>>> import numpy as np
>>> import numpy.linalg as la
>>> np.set_printoptions(suppress=True, linewidth=120)
>>> rd = lambda a: np.round(a, 2) + 0
>>> mat = np.load("out5.npy")
>>> print(mat)
[[ 0.2   0.1   0.8  -2.  ]
 [-1.13 -1.04  1.19  0.47]
 [-1.1  -1.    1.2   0.5 ]]
>>> out = mat / np.sqrt((mat ** 2).mean(axis=1, keepdims=True))
>>> print(rd(mat - mat.mean(axis=1, keepdims=True)))
[[ 0.42  0.32  1.02 -1.78]
 [-1.   -0.91  1.32  0.6 ]
 [-1.   -0.9   1.3   0.6 ]]
>>> print(la.matrix_rank(mat - mat.mean(axis=1, keepdims=True)))
3
>>> print(rd(out[0]))
[ 0.18  0.09  0.74 -1.85]
>>> print(la.matrix_rank(out) == la.matrix_rank(mat))
True
>>> W = np.array([[1, -2, -1, 2, 1],
...     [-1, 2, 2, 0, 1],
...     [0, 2, -2, 0, -2],
...     [0, 0, 2, -2, -1]])
>>> beta = np.array([-1, 0, 3, -1, 2])
>>> act = np.maximum(mat @ W + beta, 0)
>>> print(la.matrix_rank(act))
3
>>> W2 = np.array([[2, 7], [3, 2], [0, 8], [1, 4], [5, 5]])
>>> print(rd(act @ W2))
[[21.1  29.9 ]
 [ 7.68 10.  ]
 [ 7.8  10.8 ]]
>>> print((act @ W2).round(6).argmax(axis=1))
[1 1 1]
>>> print(W @ W2)
[[  3   8]
 [  9  18]
 [ -4 -22]
 [ -7   3]]
>>> feats = np.array([[1, -1, 1], [1, 0, 0]])
>>> x0 = np.array([6, 0, 4])
>>> a = np.maximum(feats @ x0, 0)
>>> print(np.maximum(feats @ (3 * x0), 0))
[30 18]
>>> print(feats * (a > 1e-9)[:, None])
[[ 1 -1  1]
 [ 1  0  0]]
>>> print(np.flatnonzero(a > 1e-9))
[0 1]
>>> print(rd(la.svd(feats, compute_uv=False)))
[1.85 0.77]
>>> print(la.matrix_rank(feats))
2
>>> print(np.count_nonzero(feats))
4
>>> print(np.abs(feats).max())
1
>>> print(feats - feats[0])
[[ 0  0  0]
 [ 0  1 -1]]
>>> out = feats[0, 0] * feats[1:] - np.outer(feats[1:, 0], feats[0])
>>> print(out)
[[ 0  1 -1]]
>>> print(np.flatnonzero(~out.round(6).any(axis=1)))
[]
>>> data = np.loadtxt("w.csv", delimiter=",")
>>> print(data)
[[-0.47  0.13 -3.23]
 [-0.56  0.01  1.14]
 [-0.19 -0.03  1.93]
 [-0.24 -0.01 -4.98]
 [-0.2   0.76  0.45]
 [ 0.14 -0.31 -0.47]
 [-0.06 -0.02  0.74]
 [ 0.31  0.04  0.91]
 [ 0.39  0.04  1.64]
 [ 0.42 -0.22 -3.81]
 [ 0.25 -0.85 -1.4 ]
 [ 0.37  0.51  0.92]
 [ 0.47  0.39  0.56]
 [-0.27  0.31 -0.93]
 [-0.11  0.15 -2.08]
 [ 0.44 -0.19 -1.74]
 [ 0.25 -0.11 -0.33]
 [-0.09  0.02 -0.68]
 [ 0.3   0.56 -3.83]
 [ 0.35 -0.09  1.78]
 [ 0.32  0.33 -2.79]
 [-0.02  0.01  2.6 ]
 [ 0.34  0.08 -0.51]
 [ 0.09 -0.37 -0.01]
 [-0.01 -0.35 -0.26]
 [-0.27  0.82 -0.58]
 [ 0.29  0.06  1.81]]
>>> out = np.array([[-1, 2, 2], [3, -2, 2], [0, 2, 3]])
>>> print(rd(np.einsum("ij->j", data)))
[  2.24   1.67 -13.15]
>>> print(la.matrix_rank(data @ out))
3
>>> print(np.vstack([data, out.T]).shape)
(30, 3)
>>> out = np.c_[data[:, :2] @ np.array([[3, 9], [9, 2]]), np.array([-1, 2, -3, -1, -3, -3, 3, 3, 0, -3, 2, 0, -1, 2, -3, -3, 0, -2, -1, -3, 0, 0, 0, 0, 1, -2, 3])]
>>> print(rd(out))
[[-0.24 -3.97 -1.  ]
 [-1.59 -5.02  2.  ]
 [-0.84 -1.77 -3.  ]
 [-0.81 -2.18 -1.  ]
 [ 6.24 -0.28 -3.  ]
 [-2.37  0.64 -3.  ]
 [-0.36 -0.58  3.  ]
 [ 1.29  2.87  3.  ]
 [ 1.53  3.59  0.  ]
 [-0.72  3.34 -3.  ]
 [-6.9   0.55  2.  ]
 [ 5.7   4.35  0.  ]
 [ 4.92  5.01 -1.  ]
 [ 1.98 -1.81  2.  ]
 [ 1.02 -0.69 -3.  ]
 [-0.39  3.58 -3.  ]
 [-0.24  2.03  0.  ]
 [-0.09 -0.77 -2.  ]
 [ 5.94  3.82 -1.  ]
 [ 0.24  2.97 -3.  ]
 [ 3.93  3.54  0.  ]
 [ 0.03 -0.16  0.  ]
 [ 1.74  3.22  0.  ]
 [-3.06  0.07  0.  ]
 [-3.18 -0.79  1.  ]
 [ 6.57 -0.79 -2.  ]
 [ 1.41  2.73  3.  ]]
>>> print(rd(la.norm(out - data @ la.lstsq(data, out)[0], axis=0)))
[0.   0.   9.94]
>>> print(la.matrix_rank(out))
3
>>> print(la.matrix_rank(np.c_[data, out]))
4
>>> rng = np.random.default_rng(562703)
>>> t = np.sort(rng.uniform(-2, 2, 23))
>>> K = np.c_[t, t ** 2, t ** 3] @ np.array([[1, -1, -3], [1, -3, 2], [-2, 2, -3]])
>>> print(rd(K))
[[ 16.25 -23.73  34.94]
 [ 14.73 -21.73  32.27]
 [ 10.39 -15.95  24.48]
 [  9.69 -15.01  23.21]
 [  8.22 -12.99  20.47]
 [  7.13 -11.48  18.42]
 [  6.46 -10.55  17.15]
 [  3.26  -5.92  10.75]
 [  3.07  -5.65  10.36]
 [  0.73  -1.91   4.85]
 [  0.15  -0.83   3.03]
 [ -0.13  -0.16   1.59]
 [ -0.05   0.04   0.15]
 [ -0.01   0.01   0.04]
 [  0.21  -0.28  -0.51]
 [  0.37  -0.59  -0.88]
 [  0.5   -1.52  -2.22]
 [  0.47  -1.6   -2.4 ]
 [  0.24  -1.88  -3.29]
 [ -1.13  -2.03  -6.55]
 [ -2.96  -1.52 -10.05]
 [ -7.61   0.66 -18.06]
 [ -9.88   1.93 -21.8 ]]
>>> W2 = K[[1, 21]].astype(float)
>>> for _ in range(4):
...     labels = la.norm(K[:, None] - W2, axis=-1).argmin(axis=1)
...     W2 = np.array([K[labels == j].mean(axis=0) for j in range(2)])
... 
>>> print(labels)
[0 0 0 0 0 0 0 0 0 1 1 1 1 1 1 1 1 1 1 1 1 1 1]
>>> print(np.abs(W2[1] - W2[0]).argmax())
2
>>> print(rd(W2))
[[  8.8  -13.67  21.34]
 [ -1.36  -0.69  -4.01]]
>>> x0 = np.array([-8, -4, -8])
>>> a = np.maximum(W2 @ x0, 0)
>>> print(np.tanh(W2 @ x0))
[-1.  1.]
>>> print(rd(np.maximum(W2 @ (3 * x0), 0)))
[  0.   137.19]
>>> print(rd(np.maximum(W2 @ x0, 0) - np.maximum(-W2 @ x0, 0)))
[-186.44   45.73]
>>> X = np.array([[0, -3, -2], [0, 0, -1], [0, 0, 0]])
>>> # row 0 dominates
>>> Uu, s, vt = la.svd(X)
>>> print(rd(s))
[3.65 0.82 0.  ]
>>> print(np.argmax(s[:-1] / (s[1:] + 1e-6)) + 1)
2
>>> out = Uu[:, :2] @ np.diag(s[:2]) @ vt[:2]
>>> print(rd(la.norm(X - out) / la.norm(X)))
0.0
>>> print(rd(la.norm(X - out, 2)), s[2])
0.0 0.0
>>> print(np.prod(np.diag(X)), rd(la.det(X)))
0 0.0
>>> print(X @ X)
[[0 0 3]
 [0 0 0]
 [0 0 0]]
>>> print(rd(np.sort(la.eigvals(X))))
[0. 0. 0.]
>>> print(la.matrix_rank(X - X[0, 0] * np.eye(3)))
2
>>> print(rd(la.norm(feats, 2)))
1.85
>>> print(rd(la.norm(feats, axis=1)))
[1.73 1.  ]
>>> print(la.norm(feats, axis=1).argmax())
0
>>> print(rd(la.norm(feats, "nuc")))
2.61
>>> f = np.array([0, -3, -3, 3])
>>> A = np.array([np.roll(f, i) for i in range(4)])
>>> print(A)
[[ 0 -3 -3  3]
 [ 3  0 -3 -3]
 [-3  3  0 -3]
 [-3 -3  3  0]]
>>> x0 = np.array([3, -3, 1, -5])
>>> y = A @ x0
>>> beta, lr = np.zeros(4), 1 / la.norm(A, 2) ** 2
>>> for i in range(50):
...     beta -= lr * A.T @ (A @ beta - y)
...     if i % 10 == 0: print(i, round(la.norm(A @ beta - y), 2))
... 
0 15.18
10 1.63
20 0.18
30 0.02
40 0.0
>>> print(rd(beta))
[ 3. -3.  1. -5.]
>>> print(rd(la.cond(A)))
2.24
>>> J = np.load("m.npy")
>>> print(J)
[[0 7 4]
 [4 0 7]
 [7 4 0]]
>>> print(rd(np.sort(np.abs(np.fft.fft(J[0])))), rd(np.sort(la.svd(J, compute_uv=False))))
[ 6.08  6.08 11.  ] [ 6.08  6.08 11.  ]
>>> print(rd(np.fft.fft(J[0])))
[11. +0.j  -5.5-2.6j -5.5+2.6j]
>>> print((J @ J)[0])
[56 16 49]
>>> print(np.allclose(J @ J.T, J.T @ J))
True
>>> t = np.radians(180)
>>> R = np.eye(3)
>>> R[1, 1] = R[0, 0] = np.cos(t)
>>> R[1, 0], R[0, 1] = -np.sin(t), np.sin(t)
>>> print(rd(R))
[[-1.  0.  0.]
 [ 0. -1.  0.]
 [ 0.  0.  1.]]
>>> out = feats @ R.T
>>> print(rd(out))
[[-1.  1.  1.]
 [-1.  0.  0.]]
>>> print(np.allclose(feats @ feats.T, out @ out.T))
True
>>> print(np.allclose(la.norm(feats, axis=1), la.norm(out, axis=1)))
True
>>> G = J.T @ J
>>> print((J @ J.T).shape)
(3, 3)
>>> print(G)
[[65 28 28]
 [28 65 28]
 [28 28 65]]
>>> print(la.matrix_rank(G))
3
>>> out = np.array([[2, 1], [-2, -2], [1, -2]])
>>> W0 = np.kron(np.eye(3, dtype=int), out)
>>> print(W0)
[[ 2  1  0  0  0  0]
 [-2 -2  0  0  0  0]
 [ 1 -2  0  0  0  0]
 [ 0  0  2  1  0  0]
 [ 0  0 -2 -2  0  0]
 [ 0  0  1 -2  0  0]
 [ 0  0  0  0  2  1]
 [ 0  0  0  0 -2 -2]
 [ 0  0  0  0  1 -2]]
>>> P = W0 @ la.solve(W0.T @ W0, W0.T)
>>> print(rd(la.eigvalsh(P)))
[0. 0. 0. 1. 1. 1. 1. 1. 1.]
>>> print(rd(np.diag(P)))
[0.45 0.62 0.94 0.45 0.62 0.94 0.45 0.62 0.94]
>>> G = W0.T @ W0
>>> print(np.allclose(G, G.T))
True
>>> print(rd(la.svd(W0, compute_uv=False) ** 2))
[13. 13. 13.  5.  5.  5.]
>>> print(G)
[[9 4 0 0 0 0]
 [4 9 0 0 0 0]
 [0 0 9 4 0 0]
 [0 0 4 9 0 0]
 [0 0 0 0 9 4]
 [0 0 0 0 4 9]]
>>> x0 = np.array([-1, 2, 0, -2, -1, 1])
>>> y = W0 @ x0
>>> print(rd(la.solve(W0.T @ W0, W0.T @ y)))
[-1.  2.  0. -2. -1.  1.]
>>> print(rd(la.pinv(W0) @ W0))
[[1. 0. 0. 0. 0. 0.]
 [0. 1. 0. 0. 0. 0.]
 [0. 0. 1. 0. 0. 0.]
 [0. 0. 0. 1. 0. 0.]
 [0. 0. 0. 0. 1. 0.]
 [0. 0. 0. 0. 0. 1.]]
>>> print(y)
[ 0 -2 -5 -2  4  4 -1  0 -3]
>>> y = y + 0.3 * rng.normal(size=9)
>>> print(rd(y))
[-0.17 -1.6  -5.5  -1.91  4.09  4.23 -0.37 -0.11 -2.69]
>>> beta, *_ = la.lstsq(W0, y)
>>> print([round(float(la.norm(la.solve(W0.T @ W0 + lam * np.eye(6), W0.T @ y))), 2) for lam in (0, 1, 10, 100)])
[3.43, 2.93, 1.35, 0.23]
>>> print(rd(beta))
[-1.23  2.1   0.06 -2.09 -0.77  0.92]
>>> print(rd(la.norm(y - W0 @ beta)))
0.41
